% ipython --no-banner

In [1]: import numpy as np

In [2]: np.set_printoptions(precision=2, suppress=True, linewidth=100)

In [3]: arr = np.load("test8.npy")

In [4]: arr
Out[4]: 
array([[  9,   3,  -9,  -9,  -6,   6,  -3,   9],
       [  3,  14,  -9,   7, -10,   8, -10,   5],
       [ -9,  -9,  13,   5,  10, -10,   9, -13],
       [ -9,   7,   5,  17,   0,  -2,  -3,  -9],
       [ -6, -10,  10,   0,   9,  -8,   8,  -8],
       [  6,   8, -10,  -2,  -8,   8,  -8,  10],
       [ -3, -10,   9,  -3,   8,  -8,  10,  -9],
       [  9,   5, -13,  -9,  -8,  10,  -9,  17]])

In [5]: blk = np.stack([arr, 2 * arr, arr[::-1]])

In [6]: np.linalg.matrix_rank(blk)
Out[6]: array([3, 3, 3])

In [7]: blk.sum(axis=0)
Out[7]: 
array([[ 36,  14, -40, -36, -26,  28, -18,  44],
       [  6,  32, -18,  18, -22,  16, -20,   6],
       [-21, -19,  29,  13,  22, -22,  19, -29],
       [-33,  11,  25,  51,   9, -14,  -1, -35],
       [-27, -23,  35,  17,  27, -26,  21, -33],
       [  9,  15, -17,  -1, -14,  14, -15,  17],
       [ -6, -16,  18,  -2,  14, -16,  20, -22],
       [ 36,  18, -48, -36, -30,  36, -30,  60]])

In [8]: (blk @ arr.T).shape
Out[8]: (3, 8, 8)

In [9]: np.round(np.linalg.det(blk), 2) + 0
Out[9]: array([0., 0., 0.])

In [10]: np.round(np.linalg.det(arr), 2)
Out[10]: np.float64(0.0)

In [11]: arr.inv()
Traceback (most recent call last):
  Cell In[11], line 1
    arr.inv()
AttributeError: 'numpy.ndarray' object has no attribute 'inv'


In [12]: (arr + arr.T) / 2
Out[12]: 
array([[  9.,   3.,  -9.,  -9.,  -6.,   6.,  -3.,   9.],
       [  3.,  14.,  -9.,   7., -10.,   8., -10.,   5.],
       [ -9.,  -9.,  13.,   5.,  10., -10.,   9., -13.],
       [ -9.,   7.,   5.,  17.,   0.,  -2.,  -3.,  -9.],
       [ -6., -10.,  10.,   0.,   9.,  -8.,   8.,  -8.],
       [  6.,   8., -10.,  -2.,  -8.,   8.,  -8.,  10.],
       [ -3., -10.,   9.,  -3.,   8.,  -8.,  10.,  -9.],
       [  9.,   5., -13.,  -9.,  -8.,  10.,  -9.,  17.]])

In [13]: np.allclose(arr @ arr.T, arr.T @ arr)
Out[13]: True

In [14]: w, evecs = np.linalg.eigh(arr)

In [15]: w.round(2) + 0
Out[15]: array([ 0.  ,  0.  ,  0.  ,  0.  ,  0.  ,  5.23, 29.34, 62.42])

In [16]: (w > 1e-8).sum(), (w < -1e-8).sum()
Out[16]: (np.int64(3), np.int64(0))

In [17]: round(w.sum(), 2), np.trace(arr)
Out[17]: (np.float64(97.0), np.int64(97))

In [18]: J = np.load("sample5.npy")

In [19]: J
Out[19]: 
array([[-0.05,  0.17,  0.04,  0.04, -0.05, -0.02,  0.08, -0.12,  0.07, -0.05, -0.1 ,  0.15,  0.02],
       [-5.94, -5.94,  4.  ,  2.08,  3.9 , -6.02, -0.04, -4.14, -2.13,  2.03,  1.95, -6.02, -4.02],
       [-5.97, -6.07,  4.05,  1.99,  3.81, -6.11,  0.07, -4.08, -1.96,  2.  ,  2.01, -5.99, -4.05],
       [ 5.96,  6.2 , -3.86, -2.01, -3.91,  6.  ,  0.01,  3.88,  2.11, -1.88, -2.01,  5.85,  4.14],
       [-0.14,  0.11, -0.04,  0.03,  0.03, -0.06,  0.18,  0.  ,  0.03, -0.14,  0.03, -0.11,  0.07],
       [-3.  , -3.14,  2.1 ,  0.99,  2.09, -2.99, -0.05, -1.91, -0.96,  1.14,  0.96, -3.04, -1.99],
       [ 0.1 , -0.06,  0.12, -0.14,  0.  , -0.04,  0.16, -0.04, -0.01, -0.03,  0.22,  0.01,  0.08],
       [ 5.9 ,  5.91, -3.99, -1.82, -3.94,  6.15,  0.28,  3.91,  2.09, -1.84, -1.99,  6.25,  4.03],
       [-0.05,  0.15,  0.14, -0.16, -0.11,  0.02,  0.12,  0.03,  0.16, -0.07, -0.03, -0.03,  0.1 ],
       [ 0.09, -0.16,  0.  ,  0.06,  0.04,  0.03, -0.04,  0.  , -0.08, -0.13,  0.08, -0.13, -0.08],
       [ 6.01,  5.88, -3.95, -1.87, -4.  ,  5.96, -0.07,  3.88,  1.84, -1.88, -2.11,  5.83,  3.83],
       [-3.09, -3.05,  2.14,  1.11,  1.97, -2.85, -0.1 , -2.04, -0.97,  1.16,  1.02, -3.03, -1.92],
       [-5.96, -6.02,  4.08,  1.94,  3.91, -6.  ,  0.  , -3.99, -1.91,  2.12,  2.04, -6.07, -3.95]])

In [20]: np.linalg.cond(J) > 100
Out[20]: np.True_

In [21]: round(float(np.linalg.norm(J, 2) / np.linalg.norm(J)), 2)
Out[21]: 1.0

In [22]: f, v = J[9], J[2]

In [23]: round(f @ v, 2)
Out[23]: np.float64(1.68)

In [24]: p = (f @ v) / (f @ f) * f

In [25]: round(float(np.linalg.norm(f + v) ** 2 + np.linalg.norm(f - v) ** 2), 2)
Out[25]: 451.21

In [26]: v - p
Out[26]: array([-7.57, -3.22,  4.05,  0.92,  3.1 , -6.64,  0.78, -4.08, -0.54,  4.31,  0.59, -3.68, -2.63])

In [27]: J.sum(axis=0)
Out[27]: array([-6.14, -6.02,  4.83,  2.24,  3.74, -5.93,  0.6 , -4.62, -1.72,  2.43,  2.07, -6.33, -3.74])

In [28]: np.abs(J).max()
Out[28]: np.float64(6.25)

In [29]: np.count_nonzero(J)
Out[29]: np.int64(164)

In [30]: np.linalg.svd(J, compute_uv=False)
Out[30]: array([38.1 ,  0.6 ,  0.53,  0.47,  0.43,  0.34,  0.26,  0.22,  0.17,  0.12,  0.11,  0.04,  0.01])

In [31]: np.round(np.linalg.norm(J), 2)
Out[31]: np.float64(38.12)

In [32]: np.zeros(13, 13)
Traceback (most recent call last):
  Cell In[32], line 1
    np.zeros(13, 13)
TypeError: Cannot interpret '13' as a data type


In [33]: J.sum(axis=1)
Out[33]: 
array([  0.18, -20.29, -20.3 ,  20.48,  -0.01,  -9.8 ,   0.37,  20.94,   0.27,  -0.32,  19.35,
        -9.65, -19.81])

In [34]: np.unravel_index(np.abs(J).argmax(), J.shape)
Out[34]: (np.int64(7), np.int64(11))

In [35]: J.shape
Out[35]: (13, 13)

In [36]: np.linalg.matrix_rank(arr, rtol=0.1)
Out[36]: np.int64(2)

In [37]: np.argsort(-np.linalg.norm(arr, axis=0).round(6), kind="stable")[:3]
Out[37]: array([7, 2, 1])

In [38]: np.linalg.cond(arr) > 100
Out[38]: np.True_

In [39]: [round(float(x), 2) for x in np.linalg.svd(arr, compute_uv=False)[:3]]
Out[39]: [62.42, 29.34, 5.23]

In [40]: data = np.loadtxt("layer11.csv", delimiter=",")

In [41]: data
Out[41]: 
array([[-0.9, -1.7,  0.4, -1.3,  0.4, -0.7,  1. , -0.8, -0.5,  0.6, -0.5,  0.8,  0.9],
       [ 1.2, -0.7,  0.6,  0. ,  0.2, -0.2, -1.6, -1.1,  0.7, -0.7,  4. ,  0.2, -1.5],
       [ 0.9,  0.6,  0.1, -1.5, -0.1,  1.1, -1.1,  0.7, -1.5, -0.3, -3.5, -2.5,  0. ],
       [-1.7,  0.7, -0.4, -1. ,  0.4,  0.9,  1.1, -0.8,  0.5,  0. , -5. ,  0.2, -0.8],
       [ 0.5,  0.2,  1.5, -2.2, -0.5, -1.1, -0.6,  0.9, -0.4, -0.9, -7.5,  0.4, -0.9]])

In [42]: # column 10 dominates

In [43]: rng = np.random.default_rng(286)

In [44]: other = data + rng.integers(-2, 3, (5, 1)) @ rng.integers(-2, 3, (1, 13))

In [45]: other
Out[45]: 
array([[ 1.1, -3.7,  1.4, -1.3, -0.6, -2.7, -1. ,  0.2,  0.5,  2.6,  0.5, -1.2, -0.1],
       [ 1.2, -0.7,  0.6,  0. ,  0.2, -0.2, -1.6, -1.1,  0.7, -0.7,  4. ,  0.2, -1.5],
       [ 2.9, -1.4,  1.1, -1.5, -1.1, -0.9, -3.1,  1.7, -0.5,  1.7, -2.5, -4.5, -1. ],
       [-3.7,  2.7, -1.4, -1. ,  1.4,  2.9,  3.1, -1.8, -0.5, -2. , -6. ,  2.2,  0.2],
       [-1.5,  2.2,  0.5, -2.2,  0.5,  0.9,  1.4, -0.1, -1.4, -2.9, -8.5,  2.4,  0.1]])

In [46]: other - data
Out[46]: 
array([[ 2., -2.,  1.,  0., -1., -2., -2.,  1.,  1.,  2.,  1., -2., -1.],
       [ 0.,  0.,  0.,  0.,  0.,  0.,  0.,  0.,  0.,  0.,  0.,  0.,  0.],
       [ 2., -2.,  1.,  0., -1., -2., -2.,  1.,  1.,  2.,  1., -2., -1.],
       [-2.,  2., -1.,  0.,  1.,  2.,  2., -1., -1., -2., -1.,  2.,  1.],
       [-2.,  2., -1.,  0.,  1.,  2.,  2., -1., -1., -2., -1.,  2.,  1.]])

In [47]: np.round(np.linalg.svd(other - data, compute_uv=False), 2) + 0
Out[47]: array([10.95,  0.  ,  0.  ,  0.  ,  0.  ])

In [48]: np.linalg.matrix_rank(other - data, tol=1e-8)
Out[48]: np.int64(1)

In [49]: f, v = data[0], data[2]

In [50]: round(float(f @ f), 2)
Out[50]: 10.15

In [51]: p = (f @ v) / (f @ f) * f

In [52]: round(np.linalg.norm(f + v) ** 2 + np.linalg.norm(f - v) ** 2, 2)
Out[52]: np.float64(74.68)

In [53]: np.round((v - p) @ f, 2)
Out[53]: np.float64(0.0)

In [54]: X = np.loadtxt("out19.csv", delimiter=",")

In [55]: X
Out[55]: 
array([[ 0.,  5., -1.,  4., -2., -4., -2.,  1., -1., -2.],
       [-5.,  0.,  1.,  0.,  0.,  2., -2.,  0.,  2.,  3.],
       [ 1., -1.,  0., -5.,  1.,  3., -1., -4., -2., -4.],
       [-4.,  0.,  5.,  0.,  0.,  2., -1., -4., -2., -4.],
       [ 2.,  0., -1.,  0.,  0., -4., -4.,  2., -1.,  1.],
       [ 4., -2., -3., -2.,  4.,  0.,  2., -1.,  2., -5.],
       [ 2.,  2.,  1.,  1.,  4., -2.,  0.,  0., -2., -3.],
       [-1.,  0.,  4.,  4., -2.,  1.,  0.,  0.,  0., -1.],
       [ 1., -2.,  2.,  2.,  1., -2.,  2.,  0.,  0., -4.],
       [ 2., -3.,  4.,  4., -1.,  5.,  3.,  1.,  4.,  0.]])

In [56]: Uu, sigma, VT = np.linalg.svd(X)

In [57]: np.argmax(sigma[:-1] / (sigma[1:] + 1e-6)) + 1
Out[57]: np.int64(8)

In [58]: other = Uu[:, :8] @ np.diag(sigma[:8]) @ VT[:8]

In [59]: np.round(np.abs(X - other).max(), 2)
Out[59]: np.float64(0.11)

In [60]: np.linalg.matrix_rank(X, rtol=0.05)
Out[60]: np.int64(8)

In [61]: A = np.load("m.npy")

In [62]: A
Out[62]: 
array([[0.67, 0.  , 0.33, 0.  , 0.  ],
       [0.5 , 0.5 , 0.  , 0.  , 0.  ],
       [0.  , 0.  , 0.67, 0.  , 0.33],
       [0.  , 0.  , 0.  , 0.67, 0.33],
       [0.  , 0.  , 0.  , 0.33, 0.67]])

In [63]: # a transition matrix

In [64]: np.round(np.linalg.matrix_power(A, 100), 2) + 0
Out[64]: 
array([[0. , 0. , 0. , 0.5, 0.5],
       [0. , 0. , 0. , 0.5, 0.5],
       [0. , 0. , 0. , 0.5, 0.5],
       [0. , 0. , 0. , 0.5, 0.5],
       [0. , 0. , 0. , 0.5, 0.5]])

In [65]: A @ np.ones(5)
Out[65]: array([1., 1., 1., 1., 1.])

In [66]: np.linalg.matrix_power(A, 2)
Out[66]: 
array([[0.45, 0.  , 0.44, 0.  , 0.11],
       [0.58, 0.25, 0.17, 0.  , 0.  ],
       [0.  , 0.  , 0.45, 0.11, 0.44],
       [0.  , 0.  , 0.  , 0.56, 0.44],
       [0.  , 0.  , 0.  , 0.44, 0.56]])

In [67]: A.sum(axis=1)
Out[67]: array([1., 1., 1., 1., 1.])

In [68]: p = np.eye(5)[3]

In [69]: for _ in range(7):
    ...:     p = p @ A
    ...:     print(p.round(2))
    ...: 
[0.   0.   0.   0.67 0.33]
[0.   0.   0.   0.56 0.44]
[0.   0.   0.   0.52 0.48]
[0.   0.   0.   0.51 0.49]
[0.  0.  0.  0.5 0.5]
[0.  0.  0.  0.5 0.5]
[0.  0.  0.  0.5 0.5]

In [70]: K = np.loadtxt("data.csv", delimiter=",")

In [71]: K
Out[71]: 
array([[ 3.,  3., -1.,  3., -1.,  2.],
       [ 3.,  3., -1.,  3., -1.,  2.],
       [ 0., -1.,  3., -3.,  0.,  2.],
       [ 2., -3., -1.,  0.,  2.,  2.],
       [-3.,  0.,  3.,  2., -1.,  1.]])

In [72]: # row 1 repeats row 0

In [73]: Uu, sigma = np.linalg.svd(K)
Traceback (most recent call last):
  Cell In[73], line 1
    Uu, sigma = np.linalg.svd(K)
ValueError: too many values to unpack (expected 2)


In [74]: Uu, sigma, VT = np.linalg.svd(K, full_matrices=False)

In [75]: np.round(sigma / sigma[0], 2) + 0
Out[75]: array([1.  , 0.67, 0.55, 0.38, 0.  ])

In [76]: Uu.shape, sigma.shape, VT.shape
Out[76]: ((5, 5), (5,), (5, 6))

In [77]: np.cumsum(sigma ** 2) / np.sum(sigma ** 2)
Out[77]: array([0.53, 0.77, 0.92, 1.  , 1.  ])

In [78]: np.abs(Uu[:, 0]).round(6).argmax()
Out[78]: np.int64(0)

In [79]: (sigma > 1e-8).sum()
Out[79]: np.int64(4)

In [80]: E = np.loadtxt("run15.csv", delimiter=",")

In [81]: E
Out[81]: 
array([[0.2 , 0.  , 0.  , 0.2 , 0.  , 0.  , 0.  , 0.  , 0.2 , 0.  , 0.2 , 0.  , 0.  , 0.2 ],
       [0.2 , 0.2 , 0.  , 0.2 , 0.  , 0.2 , 0.2 , 0.  , 0.  , 0.  , 0.  , 0.  , 0.  , 0.  ],
       [0.  , 0.  , 0.33, 0.  , 0.  , 0.  , 0.  , 0.  , 0.  , 0.  , 0.33, 0.33, 0.  , 0.  ],
       [0.12, 0.  , 0.  , 0.12, 0.12, 0.12, 0.  , 0.12, 0.12, 0.  , 0.12, 0.  , 0.12, 0.  ],
       [0.  , 0.  , 0.  , 0.  , 0.5 , 0.  , 0.  , 0.  , 0.5 , 0.  , 0.  , 0.  , 0.  , 0.  ],
       [0.  , 0.  , 0.  , 0.25, 0.  , 0.25, 0.  , 0.  , 0.  , 0.  , 0.25, 0.25, 0.  , 0.  ],
       [0.  , 0.  , 0.  , 0.  , 0.  , 0.  , 0.5 , 0.  , 0.  , 0.25, 0.  , 0.  , 0.  , 0.25],
       [0.  , 0.14, 0.14, 0.  , 0.14, 0.  , 0.14, 0.29, 0.  , 0.  , 0.  , 0.14, 0.  , 0.  ],
       [0.2 , 0.  , 0.2 , 0.  , 0.  , 0.  , 0.  , 0.  , 0.2 , 0.  , 0.  , 0.  , 0.2 , 0.2 ],
       [0.  , 0.  , 0.  , 0.  , 0.  , 0.  , 0.25, 0.25, 0.25, 0.25, 0.  , 0.  , 0.  , 0.  ],
       [0.  , 0.  , 0.  , 0.  , 0.  , 0.  , 0.2 , 0.2 , 0.  , 0.2 , 0.2 , 0.  , 0.  , 0.2 ],
       [0.12, 0.  , 0.12, 0.12, 0.  , 0.12, 0.  , 0.  , 0.  , 0.12, 0.12, 0.25, 0.  , 0.  ],
       [0.12, 0.12, 0.12, 0.12, 0.  , 0.  , 0.  , 0.  , 0.  , 0.12, 0.  , 0.12, 0.12, 0.12],
       [0.  , 0.  , 0.  , 0.25, 0.  , 0.25, 0.  , 0.  , 0.  , 0.  , 0.  , 0.25, 0.  , 0.25]])

In [82]: q, evecs = np.linalg.qr(E[:, :11])[0], np.linalg.qr(E[:, 11:])[0]

In [83]: sigma = np.linalg.svd(q.T @ evecs, compute_uv=False)

In [84]: round(np.linalg.norm(q @ q.T - evecs @ evecs.T, 2), 2)
Out[84]: np.float64(1.0)

In [85]: np.degrees(np.arccos(sigma.clip(0, 1)))
Out[85]: array([ 2.32, 34.92, 38.37])

In [86]: other = np.linalg.inv(E)

In [87]: np.round(np.linalg.det(E) * np.linalg.det(other), 2)
Out[87]: np.float64(1.0)

In [88]: round(float(np.linalg.slogdet(E)[0]), 2)
Out[88]: -1.0

In [89]: np.allclose(other, E.T)
Out[89]: False

In [90]: blk = np.stack([E, -2 * E, E[::-1]])

In [91]: np.einsum("bij,cij->bc", blk, blk)
Out[91]: 
array([[ 3.35, -6.7 ,  1.18],
       [-6.7 , 13.39, -2.35],
       [ 1.18, -2.35,  3.35]])

In [92]: blk.shape
Out[92]: (3, 14, 14)

In [93]: rk = np.linalg.matrix_rank(arr)

In [94]: rk
Out[94]: np.int64(3)

In [95]: null = np.linalg.svd(arr)[2][rk:].T

In [96]: [int(np.linalg.matrix_rank(arr[:i])) for i in range(1, len(arr) + 1)]
Out[96]: [1, 2, 3, 3, 3, 3, 3, 3]

In [97]: null @ null.T
Out[97]: 
array([[ 0.6 , -0.12,  0.2 ,  0.32,  0.21, -0.07, -0.17,  0.09],
       [-0.12,  0.56,  0.17, -0.25,  0.29, -0.13,  0.11,  0.16],
       [ 0.2 ,  0.17,  0.78, -0.11, -0.19,  0.15, -0.1 ,  0.15],
       [ 0.32, -0.25, -0.11,  0.43,  0.02,  0.01,  0.2 ,  0.16],
       [ 0.21,  0.29, -0.19,  0.02,  0.75,  0.12, -0.04, -0.07],
       [-0.07, -0.13,  0.15,  0.01,  0.12,  0.87,  0.15, -0.18],
       [-0.17,  0.11, -0.1 ,  0.2 , -0.04,  0.15,  0.66,  0.33],
       [ 0.09,  0.16,  0.15,  0.16, -0.07, -0.18,  0.33,  0.36]])

In [98]: null.shape
Out[98]: (8, 5)
